>>> import numpy as np
>>> np.set_printoptions(precision=3, suppress=True, linewidth=200)
>>> rnd = lambda a: np.round(a, 3) + 0
>>> m1 = np.load("run8.npy")
>>> m1
array([[0, 1, 0, 1, 1],
       [1, 0, 0, 1, 1],
       [0, 0, 0, 0, 0],
       [1, 1, 0, 0, 1],
       [1, 1, 0, 1, 0]])
>>> proj = np.triu(np.array([[3, -8, -2, 8, -9],
...     [-5, 3, 2, 9, 1],
...     [6, 5, -9, -2, -4],
...     [-1, -6, -8, 6, 7],
...     [-6, 1, 3, 1, -3]]), 1) + np.eye(5)
>>> Y = proj @ m1 @ np.linalg.inv(proj)
>>> proj @ m1 - m1 @ proj
array([[ -9.,  -1.,  -2., -26.,  -8.],
       [ 10.,  18.,   2.,  -7.,  11.],
       [ -6.,  -6.,   0.,  -4.,  -2.],
       [  7.,  15.,   0., -10.,   8.],
       [  0.,   8.,   0., -17.,   1.]])
>>> np.linalg.matrix_rank(Y)
np.int64(4)
>>> np.trace(Y), np.trace(m1)
(np.float64(0.0), np.int64(0))
>>> w, vecs = np.linalg.eigh(m1)
>>> w.sum(), np.trace(m1)
(np.float64(0.0), np.int64(0))
>>> rnd(np.linalg.svd(m1, compute_uv=False))
array([3., 1., 1., 1., 0.])
>>> [round(float(x), 3) for x in np.linalg.svd(m1, compute_uv=False)[:3]]
[3.0, 1.0, 1.0]
>>> np.linalg.cond(m1) > 100
np.True_
>>> E = np.loadtxt("a.csv", delimiter=",")
>>> E
array([[3., 1., 1., 1.],
       [1., 3., 1., 1.],
       [1., 1., 3., 1.],
       [1., 1., 1., 3.]])
>>> Y = np.array([[2, 1], [3, 0], [3, 2], [3, 2]])
>>> np.vstack([E, Y.T]).shape
(6, 4)
>>> np.linalg.matrix_rank(E @ Y)
np.int64(2)
>>> np.einsum("ij,ij->i", E, E)
array([12., 12., 12., 12.])
>>> M = np.array([[12, 5, 2, 1], [2, 4, 4, 5], [1, 2, 2, 5], [3, 2, 5, 1]])
>>> U, sv, Vt = np.linalg.svd(M, full_matrices=False)
>>> print(rnd(sv / sv[0]))
[1.    0.504 0.223 0.055]
>>> np.allclose(U * sv @ Vt, M)
True
>>> rnd(U.T @ M @ Vt.T)
array([[15.354,  0.   ,  0.   ,  0.   ],
       [ 0.   ,  7.735,  0.   ,  0.   ],
       [ 0.   ,  0.   ,  3.418,  0.   ],
       [ 0.   ,  0.   ,  0.   ,  0.85 ]])
>>> rnd(np.sqrt((sv ** 2).sum())), rnd(np.linalg.norm(M))
(np.float64(17.55), np.float64(17.55))
>>> rnd(U.T @ U)
array([[1., 0., 0., 0.],
       [0., 1., 0., 0.],
       [0., 0., 1., 0.],
       [0., 0., 0., 1.]])
>>> print(U.shape, sv.shape, Vt.shape)
(4, 4) (4,) (4, 4)
>>> rnd(sv)
array([15.354,  7.735,  3.418,  0.85 ])
>>> np.abs(U[:, 0]).round(6).argmax()
np.int64(0)
>>> (sv > 1e-8).sum()
np.int64(4)
>>> feats = np.load("sample10.npy")
>>> feats
array([[ 0.881,  1.657,  0.837, -0.531,  0.81 ],
       [-3.383, -7.048,  2.229, -3.331,  0.88 ],
       [ 1.206,  2.123, -0.05 ,  0.862,  0.019],
       [-1.341, -3.182,  0.926, -1.221,  0.251]])
>>> rng = np.random.default_rng(276559)
>>> Y = feats + rng.integers(-2, 3, (4, 3)) @ rng.integers(-2, 3, (3, 5))
>>> rnd(Y)
array([[ 3.881,  0.657,  0.837, -0.531, -1.19 ],
       [-5.383, -5.048,  0.229, -1.331,  0.88 ],
       [ 1.206,  4.123, -2.05 , -0.138, -1.981],
       [ 4.659, -1.182, -3.074, -3.221, -7.749]])
>>> rnd(Y - feats)
array([[ 3., -1.,  0.,  0., -2.],
       [-2.,  2., -2.,  2.,  0.],
       [ 0.,  2., -2., -1., -2.],
       [ 6.,  2., -4., -2., -8.]])
>>> np.linalg.matrix_rank(Y - feats, tol=1e-8)
np.int64(3)
